% ipython --no-banner

In [1]: import numpy as np

In [2]: np.set_printoptions(precision=2, suppress=True, linewidth=100, floatmode="fixed")

In [3]: W0 = np.load("data.npy")

In [4]: W0
Out[4]: 
array([[ 0, -1, -4, -2],
       [ 1,  0, -6, -7],
       [ 4,  6,  0, -1],
       [ 2,  7,  1,  0]])

In [5]: x = np.array([1, 0, -4, -2])

In [6]: a = np.maximum(W0 @ x, 0)

In [7]: np.maximum(W0 @ (3 * x), 0)
Out[7]: array([ 60, 117,  18,   0])

In [8]: W0 * (a > 1e-9)[:, None]
Out[8]: 
array([[ 0, -1, -4, -2],
       [ 1,  0, -6, -7],
       [ 4,  6,  0, -1],
       [ 0,  0,  0,  0]])

In [9]: np.maximum(W0 @ x, 0) - np.maximum(-W0 @ x, 0)
Out[9]: array([20, 39,  6, -2])

In [10]: th = np.radians(72)

In [11]: r_ = np.eye(4)

In [12]: r_[0, 0] = r_[1, 1] = np.cos(th)

In [13]: r_[0, 1], r_[1, 0] = -np.sin(th), np.sin(th)

In [14]: print(r_)
[[ 0.31 -0.95  0.00  0.00]
 [ 0.95  0.31  0.00  0.00]
 [ 0.00  0.00  1.00  0.00]
 [ 0.00  0.00  0.00  1.00]]

In [15]: M2 = W0 @ r_.T

In [16]: np.allclose(np.linalg.norm(W0, axis=1), np.linalg.norm(M2, axis=1))
Out[16]: True

In [17]: np.allclose(W0 @ W0.T, M2 @ M2.T)
Out[17]: True

In [18]: np.trace(W0)
Out[18]: np.int64(0)

In [19]: np.linalg.matrix_power(W0, 2)
Out[19]: 
array([[-21, -38,   4,  11],
       [-38, -86, -11,   4],
       [  4, -11, -53, -50],
       [ 11,   4, -50, -54]])

In [20]: W0 @ W0
Out[20]: 
array([[-21, -38,   4,  11],
       [-38, -86, -11,   4],
       [  4, -11, -53, -50],
       [ 11,   4, -50, -54]])

In [21]: np.sort(np.abs(np.linalg.eigvals(W0)))
Out[21]: array([ 1.46,  1.46, 10.24, 10.24])

In [22]: (W0 - W0.T) / 2
Out[22]: 
array([[ 0.00, -1.00, -4.00, -2.00],
       [ 1.00,  0.00, -6.00, -7.00],
       [ 4.00,  6.00,  0.00, -1.00],
       [ 2.00,  7.00,  1.00,  0.00]])

In [23]: print(round(float(np.abs(np.linalg.eigvals(W0)).max()), 2))
10.24

In [24]: x = np.array([-2, 3, -3, 3])

In [25]: target = W0 @ x

In [26]: target
Out[26]: array([ 3, -5,  7, 14])

In [27]: np.linalg.solve(W0, target + W0[:, 2])
Out[27]: array([-2.00,  3.00, -2.00,  3.00])

In [28]: rng = np.random.default_rng(23010)

In [29]: idx = rng.permutation(4)

In [30]: print(idx)
[0 1 2 3]

In [31]: M2 = W0[idx][:, idx]

In [32]: np.allclose(M2, W0)
Out[32]: True

In [33]: np.sort(np.abs(np.linalg.eigvals(M2)))
Out[33]: array([ 1.46,  1.46, 10.24, 10.24])

In [34]: print(np.trace(M2))
0

In [35]: arr = np.load("dump.npy")

In [36]: arr
Out[36]: 
array([[ 0.06, -1.51, -0.82],
       [-0.30,  4.78,  2.44],
       [ 0.30, -4.80, -2.34],
       [-0.08,  1.57,  0.77],
       [ 0.13, -1.55, -0.85],
       [ 0.35, -4.85, -2.40],
       [-0.25,  4.77,  2.40],
       [-0.24,  4.81,  2.47],
       [-0.11,  3.18,  1.58],
       [ 0.06, -1.61, -0.73],
       [-0.01, -0.01,  0.04],
       [-0.12,  1.55,  0.73],
       [-0.27,  4.86,  2.47],
       [-0.25,  4.68,  2.33],
       [-0.34,  4.93,  2.39]])

In [37]: [round(float(x), 2) for x in np.linalg.svd(arr, compute_uv=False)[:3]]
Out[37]: [16.12, 0.18, 0.14]

In [38]: np.abs(np.linalg.svd(arr)[2][-1])
Out[38]: array([0.90, 0.24, 0.37])

In [39]: print(np.linalg.cond(arr) > 100)
True

In [40]: np.round(np.linalg.norm(arr, 2) / np.linalg.norm(arr), 2)
Out[40]: np.float64(1.0)

In [41]: print(np.argsort(-np.linalg.norm(arr, axis=0).round(6), kind="stable")[:3])
[1 2 0]

In [42]: x = np.array([-2, 2, 0])

In [43]: target = arr @ x

In [44]: np.round(np.linalg.solve(arr.T @ arr, arr.T @ target), 2) + 0
Out[44]: array([-2.00,  2.00,  0.00])

In [45]: np.round(np.linalg.pinv(arr) @ arr, 2) + 0
Out[45]: 
array([[1.00, 0.00, 0.00],
       [0.00, 1.00, 0.00],
       [0.00, 0.00, 1.00]])

In [46]: target = target + 0.02 * rng.normal(size=15)

In [47]: print(target)
[ -3.12  10.16 -10.21   3.29  -3.34 -10.40  10.03  10.08   6.58  -3.35   0.01   3.35  10.25   9.89
  10.56]

In [48]: b, *_ = np.linalg.lstsq(arr, target)

In [49]: b
Out[49]: array([-2.04,  2.10, -0.20])

In [50]: b.round()
Out[50]: array([-2.00,  2.00, -0.00])

In [51]: [round(float(np.linalg.norm(np.linalg.solve(arr.T @ arr + lam * np.eye(3), arr.T @ target))), 2) for lam in (0, 1, 10, 100)]
Out[51]: [2.94, 1.88, 1.82, 1.37]

In [52]: idx = arr[:, 1] > np.median(arr[:, 1])

In [53]: r0 = arr[idx].mean(axis=0) - arr[~idx].mean(axis=0)

In [54]: np.argsort(-np.abs(r0).round(6), kind="stable")
Out[54]: array([1, 2, 0])

In [55]: idx.astype(int)
Out[55]: array([0, 1, 0, 0, 0, 0, 1, 1, 1, 0, 0, 0, 1, 1, 1])

In [56]: round((((arr - arr.mean(axis=0)) @ r0 > 0) == idx).mean(), 2)
Out[56]: np.float64(0.87)

In [57]: r0
Out[57]: array([-0.34,  5.97,  3.00])

In [58]: ((arr - arr.mean(axis=0)) @ r0 > 0).astype(int)
Out[58]: array([0, 1, 0, 1, 0, 0, 1, 1, 1, 0, 0, 1, 1, 1, 1])

In [59]: proj = arr @ np.linalg.solve(arr.T @ arr, arr.T)

In [60]: np.diag(proj)
Out[60]: array([0.14, 0.21, 0.21, 0.03, 0.28, 0.32, 0.15, 0.27, 0.34, 0.25, 0.07, 0.09, 0.16, 0.14, 0.34])

In [61]: print(proj @ arr[:, 0])
[ 0.06 -0.30  0.30 -0.08  0.13  0.35 -0.25 -0.24 -0.11  0.06 -0.01 -0.12 -0.27 -0.25 -0.34]

In [62]: x = np.array([1, -3, -2])

In [63]: target = arr @ x

In [64]: b, lr = np.zeros(3), 1 / np.linalg.norm(arr, 2) ** 2

In [65]: for i in range(250):
    ...:     b -= lr * arr.T @ (arr @ b - target)
    ...:     if i % 50 == 0: print(i, round(np.linalg.norm(arr @ b - target), 2))
    ...: 
0 0.13
50 0.13
100 0.13
150 0.13
200 0.13

In [66]: print(np.round(np.linalg.cond(arr), 2))
116.67

In [67]: print(b)
[ 0.20 -3.23 -1.63]

In [68]: E = np.load("test13.npy")

In [69]: E
Out[69]: 
array([[10, -3,  1],
       [-3, 18,  2],
       [ 1,  2,  3]])

In [70]: evals, vecs = np.linalg.eigh(E)

In [71]: np.abs(vecs[:, -1])
Out[71]: array([0.30, 0.95, 0.10])

In [72]: np.linalg.eigvalsh(E @ E)
Out[72]: array([  6.08,  87.92, 367.00])

In [73]: np.unique(evals.round(6) + 0, return_counts=True)[1]
Out[73]: array([1, 1, 1])

In [74]: np.linalg.eigvalsh(E + -2 * np.eye(3))
Out[74]: array([ 0.47,  7.38, 17.16])

In [75]: D = np.linalg.norm(arr[:, None] - arr[None], axis=-1)

In [76]: np.linalg.norm(arr, axis=1)
Out[76]: array([1.72, 5.38, 5.35, 1.75, 1.77, 5.42, 5.35, 5.41, 3.55, 1.77, 0.04, 1.72, 5.46, 5.23, 5.49])

In [77]: print(D.mean(axis=1).argmax())
5

In [78]: np.linalg.matrix_rank(D ** 2)
Out[78]: np.int64(5)

In [79]: D[6]
Out[79]: 
array([ 7.06,  0.06, 10.69,  3.60,  7.12, 10.77,  0.00,  0.08,  1.79,  7.11,  5.34,  3.63,  0.12,
        0.11,  0.18])

In [80]: print(D.shape)
(15, 15)

In [81]: print((D + 1e9 * np.eye(15)).round(6).argmin(axis=1))
[ 4  6  5 11  0  2  1 12 13  0 11  3  7  6 12]

In [82]: np.unravel_index(D.round(6).argmax(), D.shape)
Out[82]: (np.int64(5), np.int64(14))

In [83]: evals, vecs = np.linalg.eig(E)

In [84]: np.sort(np.linalg.eigvals(np.linalg.inv(E)))
Out[84]: array([0.05, 0.11, 0.41])

In [85]: print(np.sort(np.linalg.eigvals(E.T)))
[ 2.47  9.38 19.16]

In [86]: M2 = E[0, 0] * E[1:] - np.outer(E[1:, 0], E[0])

In [87]: M2
Out[87]: 
array([[  0, 171,  23],
       [  0,  23,  29]])

In [88]: print(np.linalg.matrix_rank(M2), np.linalg.matrix_rank(E))
2 3

In [89]: print(E[:, 0] / E[0, 0])
[ 1.00 -0.30  0.10]

In [90]: np.linalg.norm(E, axis=0)
Out[90]: array([10.49, 18.36,  3.74])

In [91]: print(np.round(np.linalg.norm(E[1] - E[2]), 2))
16.52

In [92]: np.round(np.linalg.norm(E, "nuc"), 2)
Out[92]: np.float64(31.0)

In [93]: np.linalg.norm(E, axis=1).argmax()
Out[93]: np.int64(1)

In [94]: round(float(np.linalg.norm(E, 1)), 2), round(float(np.linalg.norm(E, np.inf)), 2)
Out[94]: (23.0, 23.0)

In [95]: E[1] @ E[2]
Out[95]: np.int64(39)

In [96]: m1 = np.load("case0.npy")

In [97]: print(m1)
[[6.00 0.00 0.00]
 [0.00 6.00 5.00]
 [0.00 5.00 6.00]]

In [98]: np.poly(m1)
Out[98]: array([  1.00, -18.00,  83.00, -66.00])

In [99]: np.round(np.linalg.det(m1[::-1]), 2)
Out[99]: np.float64(-66.0)

In [100]: np.round(np.linalg.det(m1.T), 2)
Out[100]: np.float64(66.0)

In [101]: x = np.array([0, 0, 2])

In [102]: target = m1 @ x

In [103]: b, lr = np.zeros(3), 1 / np.linalg.norm(m1, 2) ** 2

In [104]: for i in range(6):
     ...:     b -= lr * m1.T @ (m1 @ b - target)
     ...:     if i % 1 == 0: print(i, round(np.linalg.norm(m1 @ b - target), 2))
     ...: 
0 1.4
1 1.39
2 1.38
3 1.37
4 1.36
5 1.35

In [105]: round(float(np.linalg.cond(m1)), 2)
Out[105]: 11.0

In [106]: b
Out[106]: array([0.00, 0.95, 1.05])

In [107]: round(float(np.linalg.det(m1)), 2)
Out[107]: 66.0

In [108]: (m1 + m1.T) / 2
Out[108]: 
array([[6.00, 0.00, 0.00],
       [0.00, 6.00, 5.00],
       [0.00, 5.00, 6.00]])

In [109]: print(m1 @ m1)
[[36.00  0.00  0.00]
 [ 0.00 61.00 60.00]
 [ 0.00 60.00 61.00]]

In [110]: np.trace(m1)
Out[110]: np.float64(18.0)

In [111]: np.sort(np.abs(np.linalg.eigvals(m1)))
Out[111]: array([ 1.00,  6.00, 11.00])

In [112]: x = np.ones(3)

In [113]: for _ in range(5):
     ...:     x = m1 @ x
     ...:     x /= np.linalg.norm(x)
     ...:     print(round(x @ m1 @ x, 2))
     ...: 
10.35
10.79
10.94
10.98
10.99

In [114]: x
Out[114]: array([0.03, 0.71, 0.71])

In [115]: r0 = np.array([-5, -2])

In [116]: np.polyval(r0, m1[0])
Out[116]: array([-32.00,  -2.00,  -2.00])

In [117]: print(np.array([np.convolve(row, r0, "same") for row in m1]))
[[-30.00 -12.00   0.00]
 [  0.00 -30.00 -37.00]
 [  0.00 -25.00 -40.00]]

In [118]: np.correlate(m1[0], m1[2], "full")
Out[118]: array([36.00, 30.00,  0.00,  0.00,  0.00])
